>>> import numpy as np
>>> np.set_printoptions(precision=2, suppress=True, linewidth=200)
>>> rng = np.random.default_rng(73893)
>>> labels = rng.integers(0, 3, 2)
>>> X = (labels[:, None] == labels) * -2 + np.eye(2)
>>> print(X)
[[-1.  0.]
 [ 0. -1.]]
>>> # symmetric, so the eigenvalues are real
>>> hat = np.triu(np.array([[-1, 2], [3, 0]]), 1) + np.eye(2)
>>> B = hat @ X @ np.linalg.inv(hat)
>>> print(B)
[[-1.  0.]
 [ 0. -1.]]
>>> round(float(np.linalg.det(B)), 2)
1.0
>>> hat @ X - X @ hat
array([[0., 0.],
       [0., 0.]])
>>> np.poly(B)
array([1., 2., 1.])
>>> np.linalg.matrix_rank(B)
np.int64(2)
>>> W0 = np.array([[-9.09, -0.95, 7.65],
...     [1.9, 11.24, -8.27],
...     [3.54, -7.29, 1.55],
...     [9.63, 4.45, -3.04],
...     [-8.44, -0.53, 5.32],
...     [4.85, -8.1, -12.59],
...     [-2.09, 2.78, 3.24],
...     [9.54, -4.98, -12.31],
...     [1.94, 2.24, -7.08],
...     [9.36, -15.8, -12.73],
...     [-2.23, -18.93, 3.05],
...     [-5.36, 12.49, 9.14],
...     [11.37, -6.23, -12.42]])
>>> labels = W0[:, 2] > np.median(W0[:, 2])
>>> r0 = W0[labels].mean(axis=0) - W0[~labels].mean(axis=0)
>>> np.argsort(-np.abs(r0).round(6), kind="stable")
array([2, 0, 1])
>>> print((((W0 - W0.mean(axis=0)) @ r0 > 0) == labels).mean())
1.0
>>> r0
array([-10.89,   0.38,  14.77])
>>> gram = np.cov(W0, rowvar=False)
>>> print(np.argwhere(np.triu(np.abs(np.corrcoef(W0.T)) > 0.8, 1)))
[[0 2]]
>>> print(W0.std(axis=0))
[6.73 8.94 8.  ]
>>> np.median(W0, axis=0)
array([ 1.94, -0.95, -3.04])
>>> np.linalg.eigvalsh(gram)[::-1]
array([130.  ,  66.43,   8.56])
>>> np.polyfit(W0[:, 0], W0[:, 1], 1)
array([-0.38, -1.55])
